>>> import numpy as np
>>> np.set_printoptions(precision=2, suppress=True, linewidth=100)
>>> rnd = lambda a: np.round(a, 2) + 0
>>> M = np.load("out9.npy")
>>> M
array([[ 1,  1, -1, -1, -1, -1,  1,  1],
       [ 1, -1,  1, -1,  1, -1,  1, -1],
       [ 1, -1,  1, -1, -1,  1, -1,  1],
       [ 1, -1, -1,  1, -1,  1,  1, -1],
       [ 1,  1,  1,  1,  1,  1,  1,  1],
       [ 1, -1, -1,  1,  1, -1, -1,  1],
       [ 1,  1, -1, -1,  1,  1, -1, -1],
       [ 1,  1,  1,  1, -1, -1, -1, -1]])
>>> Q, r_ = np.linalg.qr(M)
>>> rnd(abs(r_[0, 0])), rnd(np.linalg.norm(M[:, 0]))
(np.float64(2.83), np.float64(2.83))
>>> rnd(Q @ r_)
array([[ 1.,  1., -1., -1., -1., -1.,  1.,  1.],
       [ 1., -1.,  1., -1.,  1., -1.,  1., -1.],
       [ 1., -1.,  1., -1., -1.,  1., -1.,  1.],
       [ 1., -1., -1.,  1., -1.,  1.,  1., -1.],
       [ 1.,  1.,  1.,  1.,  1.,  1.,  1.,  1.],
       [ 1., -1., -1.,  1.,  1., -1., -1.,  1.],
       [ 1.,  1., -1., -1.,  1.,  1., -1., -1.],
       [ 1.,  1.,  1.,  1., -1., -1., -1., -1.]])
>>> rnd(np.trace(Q @ Q.T))
np.float64(8.0)
>>> rnd(np.abs(np.diag(r_)))
array([2.83, 2.83, 2.83, 2.83, 2.83, 2.83, 2.83, 2.83])
>>> u = np.array([-2, -2, 1, 1, 1, -2, 3, 3])
>>> other = M + np.outer(u, np.eye(8)[3])
>>> other
array([[ 1.,  1., -1., -3., -1., -1.,  1.,  1.],
       [ 1., -1.,  1., -3.,  1., -1.,  1., -1.],
       [ 1., -1.,  1.,  0., -1.,  1., -1.,  1.],
       [ 1., -1., -1.,  2., -1.,  1.,  1., -1.],
       [ 1.,  1.,  1.,  2.,  1.,  1.,  1.,  1.],
       [ 1., -1., -1., -1.,  1., -1., -1.,  1.],
       [ 1.,  1., -1.,  2.,  1.,  1., -1., -1.],
       [ 1.,  1.,  1.,  4., -1., -1., -1., -1.]])
>>> rnd(np.linalg.det(other) / np.linalg.det(M)), rnd(1 + np.linalg.solve(M, u)[3])
(np.float64(1.38), np.float64(1.38))
>>> J = np.load("data.npy")
>>> J
array([[ 0, -1,  0,  1, -1,  1],
       [ 0, -2,  0,  2,  1,  3],
       [-1,  0, -1,  3,  2,  2],
       [-3, -2, -3,  3,  3,  1],
       [-5, -4, -2,  1,  3, -1],
       [-6, -6,  0,  1,  1, -2],
       [-7, -5,  1,  2,  2, -2],
       [-6, -4, -1,  2,  2, -1],
       [-4, -4, -1,  3,  4, -2],
       [-6, -4, -2,  2,  3, -2],
       [-8, -3, -3,  2,  4, -1],
       [-8, -3, -2,  2,  2, -2],
       [-8, -4, -3,  2,  1,  0],
       [-7, -4, -1,  4, -1, -1],
       [-6, -3,  1,  4,  0,  1],
       [-6, -1,  0,  6,  0, -1],
       [-7,  0,  2,  7,  0, -2],
       [-5,  2,  4,  7,  0,  0],
       [-5,  4,  5,  9, -1, -1],
       [-4,  2,  5,  8,  0, -1],
       [-4,  1,  4, 10,  1, -1],
       [-5,  0,  6, 12,  1, -1]])
>>> lab = J[:, 3] > np.median(J[:, 3])
>>> u = J[lab].mean(axis=0) - J[~lab].mean(axis=0)
>>> rnd((((J - J.mean(axis=0)) @ u > 0) == lab).mean())
np.float64(0.95)
>>> rnd(u)
array([-0.68,  3.34,  4.2 ,  5.44, -2.08, -0.32])
>>> lab.astype(int)
array([0, 0, 0, 0, 0, 0, 0, 0, 0, 0, 0, 0, 0, 1, 1, 1, 1, 1, 1, 1, 1, 1])
>>> hat = J @ np.linalg.solve(J.T @ J, J.T)
>>> rnd(np.linalg.eigvalsh(hat))
array([0., 0., 0., 0., 0., 0., 0., 0., 0., 0., 0., 0., 0., 0., 0., 0., 1., 1., 1., 1., 1., 1.])
>>> np.allclose(hat @ hat, hat)
True
>>> x0 = np.array([-7, 1, -8, 2, 7, -8])
>>> h = np.maximum(J @ x0, 0)
>>> np.maximum(J @ x0, 0) - np.maximum(-J @ x0, 0)
array([-14, -15,  19,  62,  78,  61,  70,  72,  82,  95, 117, 103,  87,  62,  31,  61,  63,  19,
        18,  14,  32,  26])
>>> J * (h > 1e-9)[:, None]
array([[ 0,  0,  0,  0,  0,  0],
       [ 0,  0,  0,  0,  0,  0],
       [-1,  0, -1,  3,  2,  2],
       [-3, -2, -3,  3,  3,  1],
       [-5, -4, -2,  1,  3, -1],
       [-6, -6,  0,  1,  1, -2],
       [-7, -5,  1,  2,  2, -2],
       [-6, -4, -1,  2,  2, -1],
       [-4, -4, -1,  3,  4, -2],
       [-6, -4, -2,  2,  3, -2],
       [-8, -3, -3,  2,  4, -1],
       [-8, -3, -2,  2,  2, -2],
       [-8, -4, -3,  2,  1,  0],
       [-7, -4, -1,  4, -1, -1],
       [-6, -3,  1,  4,  0,  1],
       [-6, -1,  0,  6,  0, -1],
       [-7,  0,  2,  7,  0, -2],
       [-5,  2,  4,  7,  0,  0],
       [-5,  4,  5,  9, -1, -1],
       [-4,  2,  5,  8,  0, -1],
       [-4,  1,  4, 10,  1, -1],
       [-5,  0,  6, 12,  1, -1]])
